% python3 -q
>>> import numpy as np
>>> import numpy.linalg as la
>>> np.set_printoptions(precision=2, suppress=True, linewidth=100, legacy="1.25")
>>> feats = np.load("block18.npy")
>>> print(feats)
[[ 0  6 14]
 [ 0  4 10]
 [ 0  3  8]
 [ 0  8 18]
 [ 0  2  6]
 [ 0  7 16]
 [ 0  4 10]
 [ 0  0  2]
 [ 0  3  8]
 [ 0  9 20]
 [ 0  9 20]
 [ 0  4 10]
 [ 0  4 10]
 [ 0  5 12]
 [ 0  2  6]
 [ 0  2  6]
 [ 0  9 20]
 [ 0  4 10]
 [ 0  0  2]
 [ 0  5 12]
 [ 0  5 12]
 [ 0  9 20]
 [ 0  7 16]
 [ 0  8 18]
 [ 0  2  6]
 [ 0  8 18]
 [ 0  8 18]
 [ 0  5 12]
 [ 0  1  4]
 [ 0  3  8]
 [ 0  4 10]
 [ 0  3  8]
 [ 0  1  4]
 [ 0  9 20]
 [ 0  8 18]
 [ 0  5 12]
 [ 0  5 12]
 [ 0  9 20]
 [ 0  8 18]
 [ 0  1  4]
 [ 0  4 10]
 [ 0  9 20]
 [ 0  6 14]
 [ 0  9 20]]
>>> C2 = feats.T @ feats
>>> print(np.trace(C2), (feats ** 2).sum())
9587 9587
>>> print(np.allclose(C2, C2.T))
True
>>> print(C2)
[[   0    0    0]
 [   0 1519 3492]
 [   0 3492 8068]]
>>> print((feats @ feats.T).shape)
(44, 44)
>>> print(la.svd(feats, compute_uv=False) ** 2)
[9580.61    6.39    0.  ]
>>> print(np.abs(np.diag(la.qr(feats)[1])) > 1e-9)
[False  True  True]
>>> print(round(np.trace(la.pinv(feats) @ feats), 2))
2.0
>>> U, sig, Vh = la.svd(feats)
>>> V = Vh[:(sig > 1e-8).sum()]
>>> rng = np.random.default_rng(98951)
>>> x0 = feats[28] + 4 * feats[43] + rng.integers(2) * np.eye(3)[1]
>>> print(x0)
[ 0. 38. 84.]
>>> print(la.matrix_rank(np.vstack([feats, x0])))
2
>>> print(np.round(V.T @ V, 2) + 0)
[[0. 0. 0.]
 [0. 1. 0.]
 [0. 0. 1.]]
>>> print(np.round(la.norm(x0 - V.T @ V @ x0), 2))
0.0
>>> print(la.cond(feats) > 100)
True
>>> print(np.argsort(-la.norm(feats, axis=0).round(6), kind="stable")[:3])
[2 1 0]
>>> print(round(float(la.norm(feats, 2) / la.norm(feats)), 2))
1.0
>>> data = np.load("sample8.npy")
>>> print(data)
[[-1.9 -1.   1.   2.   1.   0.  -2. ]
 [-2.   0.1  2.   1.   1.   1.  -2. ]
 [ 2.   0.   2.1 -1.   1.   2.  -2. ]
 [ 0.   0.   2.   0.1 -2.   2.   1. ]
 [-1.  -1.   1.  -2.   2.1  2.   0. ]
 [ 1.  -1.   1.  -2.   2.   2.1 -1. ]
 [-2.  -1.   1.   2.   1.   0.  -1.9]]
>>> print(np.round(la.norm(feats) ** 2 / la.norm(feats, 2) ** 2, 2))
1.0
>>> print(np.round(la.norm(feats, 2), 2))
97.88
>>> print(round(la.norm(feats[27] - feats[14]), 2))
6.71
>>> print(round(la.norm(feats, "nuc"), 2))
100.41
>>> print(la.norm(feats, axis=0))
[ 0.   38.97 89.82]
>>> print(feats[27] @ feats[14])
82
>>> w1 = np.array([[1, -4, 1, 3, 4, -5],
...     [3, 3, 3, 3, -3, 2],
...     [5, -1, 2, -3, 4, -1],
...     [-1, -2, 4, 1, 4, 2],
...     [2, 3, -2, 2, 1, 3],
...     [2, 5, -4, -5, 0, -3],
...     [-4, -2, -3, -3, -5, -1]])
>>> c = np.array([3, 1, 5, 4, 3, 0])
>>> H = np.maximum(data @ w1 + c, 0)
>>> print((H > 0).astype(int))
[[1 1 1 1 1 1]
 [1 1 1 0 1 1]
 [1 1 1 1 1 0]
 [1 1 1 0 1 0]
 [1 1 0 0 1 0]
 [1 1 0 0 1 0]
 [1 1 1 1 1 1]]
>>> C = np.array([[3, 3, 3],
...     [-1, -1, -3],
...     [1, 1, -2],
...     [-1, 0, 1],
...     [-1, -3, -3],
...     [-2, -1, 0]])
>>> print((H @ C).round(6).argmax(axis=1))
[0 0 0 0 0 0 0]
>>> print(np.argsort(-la.norm(data, axis=0).round(6), kind="stable")[:3])
[3 0 6]
>>> print(np.round(la.norm(data, 2) / la.norm(data), 2))
0.68
>>> print(np.abs(la.svd(data)[2][-1]))
[0.19 0.31 0.18 0.56 0.45 0.42 0.37]
>>> print(round(np.log10(la.cond(data))))
3
>>> print(la.matrix_rank(data, rtol=0.1))
5
>>> print(round(float(la.norm(data[4], 1)), 2), np.round(la.norm(data[4], np.inf), 2))
9.1 2.1
>>> print(round(la.norm(data[4] - data[0]), 2))
5.1
>>> print(la.norm(data, axis=1).argmax())
2
>>> print(la.norm(data, axis=1))
[3.82 3.87 4.29 3.61 3.93 4.05 3.82]
>>> U, sig, Vh = la.svd(data)
>>> print(sig)
[7.   5.94 3.69 2.85 1.18 0.14 0.01]
>>> M2 = U[:, :6] @ np.diag(sig[:6]) @ Vh[:6]
>>> print(la.matrix_rank(M2))
6
>>> A = np.array([[4, 4, 4, 5, 7, 7, 5, 6, 7, 3],
...     [1, 1, 2, 5, 8, 0, 5, 7, 2, 9],
...     [3, 2, 0, 9, 1, 9, 3, 3, 6, 4],
...     [0, 6, 2, 1, 3, 4, 5, 3, 5, 0],
...     [9, 8, 2, 2, 2, 2, 8, 7, 9, 6]])
>>> print(A)
[[4 4 4 5 7 7 5 6 7 3]
 [1 1 2 5 8 0 5 7 2 9]
 [3 2 0 9 1 9 3 3 6 4]
 [0 6 2 1 3 4 5 3 5 0]
 [9 8 2 2 2 2 8 7 9 6]]
>>> u, g = A[3], A[1]
>>> print(u @ g)
95
>>> p = (u @ g) / (u @ u) * u
>>> print(p)
[0.   4.56 1.52 0.76 2.28 3.04 3.8  2.28 3.8  0.  ]
>>> print(np.outer(u, g))
[[ 0  0  0  0  0  0  0  0  0  0]
 [ 6  6 12 30 48  0 30 42 12 54]
 [ 2  2  4 10 16  0 10 14  4 18]
 [ 1  1  2  5  8  0  5  7  2  9]
 [ 3  3  6 15 24  0 15 21  6 27]
 [ 4  4  8 20 32  0 20 28  8 36]
 [ 5  5 10 25 40  0 25 35 10 45]
 [ 3  3  6 15 24  0 15 21  6 27]
 [ 5  5 10 25 40  0 25 35 10 45]
 [ 0  0  0  0  0  0  0  0  0  0]]
>>> print(np.round(la.norm(u + g) ** 2 + la.norm(u - g) ** 2, 2))
758.0
>>> print(la.matrix_rank(np.outer(u, g)))
1
>>> print(round((g - p) @ u, 2))
-0.0
>>> mat = np.loadtxt("data.csv", delimiter=",")
>>> print(mat)
[[1. 0. 0. 0. 0. 0. 0.]
 [0. 0. 0. 0. 1. 0. 0.]
 [0. 0. 1. 0. 0. 0. 0.]
 [0. 0. 0. 1. 0. 0. 0.]
 [0. 0. 0. 0. 0. 0. 1.]
 [0. 0. 0. 0. 0. 1. 0.]
 [0. 1. 0. 0. 0. 0. 0.]]
>>> # orthonormal columns
>>> t3 = np.stack([mat, 2 * mat, mat[::-1]])
>>> print((t3 @ mat.T).shape)
(3, 7, 7)
>>> print(la.det(t3))
[  1. 128.  -1.]
>>> print(t3.sum(axis=0))
[[3. 1. 0. 0. 0. 0. 0.]
 [0. 0. 0. 0. 3. 1. 0.]
 [0. 0. 3. 0. 0. 0. 1.]
 [0. 0. 0. 4. 0. 0. 0.]
 [0. 0. 1. 0. 0. 0. 3.]
 [0. 0. 0. 0. 1. 3. 0.]
 [1. 3. 0. 0. 0. 0. 0.]]
>>> print(la.norm(t3, axis=(1, 2)))
[2.65 5.29 2.65]
>>> print(la.matrix_rank(t3.reshape(3, -1)))
2
>>> print(np.einsum("bij,cij->bc", t3, t3))
[[ 7. 14.  1.]
 [14. 28.  2.]
 [ 1.  2.  7.]]
>>> U, sig, Vh = la.svd(mat, full_matrices=False)
>>> print(sig)
[1. 1. 1. 1. 1. 1. 1.]
>>> print(np.allclose(U * sig @ Vh, mat))
True
>>> print(U.shape, sig.shape, Vh.shape)
(7, 7) (7,) (7, 7)
>>> print(np.cumsum(sig ** 2) / np.sum(sig ** 2))
[0.14 0.29 0.43 0.57 0.71 0.86 1.  ]
>>> print(Vh @ Vh.T)
[[1. 0. 0. 0. 0. 0. 0.]
 [0. 1. 0. 0. 0. 0. 0.]
 [0. 0. 1. 0. 0. 0. 0.]
 [0. 0. 0. 1. 0. 0. 0.]
 [0. 0. 0. 0. 1. 0. 0.]
 [0. 0. 0. 0. 0. 1. 0.]
 [0. 0. 0. 0. 0. 0. 1.]]
>>> print((sig > 1e-8).sum())
7
>>> print(round(np.sqrt((sig ** 2).sum()), 2), round(float(la.norm(mat)), 2))
2.65 2.65
>>> u = np.array([5, 2, -3, 3, -4, 1, 5, -4])
>>> X = np.array([np.roll(u, i) for i in range(8)])
>>> print(X)
[[ 5  2 -3  3 -4  1  5 -4]
 [-4  5  2 -3  3 -4  1  5]
 [ 5 -4  5  2 -3  3 -4  1]
 [ 1  5 -4  5  2 -3  3 -4]
 [-4  1  5 -4  5  2 -3  3]
 [ 3 -4  1  5 -4  5  2 -3]
 [-3  3 -4  1  5 -4  5  2]
 [ 2 -3  3 -4  1  5 -4  5]]
>>> z = rng.permutation(8)
>>> M2 = X[:, z] * rng.choice([-1, 1], 8)
>>> print(M2)
[[-4 -5  3 -4 -2 -5  3  1]
 [ 3  4 -3  5 -5 -1 -2 -4]
 [-3 -5  2  1  4  4 -5  3]
 [ 2 -1  5 -4 -5 -3  4 -3]
 [ 5  4 -4  3 -1  3 -5  2]
 [-4 -3  5 -3  4 -2 -1  5]
 [ 5  3  1  2 -3 -5  4 -4]
 [ 1 -2 -4  5  3  4 -3  5]]
>>> U, _, Vh = la.svd(X.T @ M2)
>>> print(np.round(la.lstsq(X, M2)[0], 2) + 0)
[[ 0. -1.  0.  0.  0.  0.  0.  0.]
 [ 0.  0.  0.  0. -1.  0.  0.  0.]
 [ 0.  0.  0.  0.  0.  0. -1.  0.]
 [ 0.  0.  1.  0.  0.  0.  0.  0.]
 [ 1.  0.  0.  0.  0.  0.  0.  0.]
 [ 0.  0.  0.  0.  0.  0.  0.  1.]
 [ 0.  0.  0.  0.  0. -1.  0.  0.]
 [ 0.  0.  0.  1.  0.  0.  0.  0.]]
>>> print(np.round(U @ Vh, 2) + 0)
[[ 0. -1.  0.  0.  0.  0.  0.  0.]
 [ 0.  0.  0.  0. -1.  0.  0.  0.]
 [ 0.  0.  0.  0.  0.  0. -1.  0.]
 [ 0.  0.  1.  0.  0.  0.  0.  0.]
 [ 1.  0.  0.  0.  0.  0.  0.  0.]
 [ 0.  0.  0.  0.  0.  0.  0.  1.]
 [ 0.  0.  0.  0.  0. -1.  0.  0.]
 [ 0.  0.  0.  1.  0.  0.  0.  0.]]
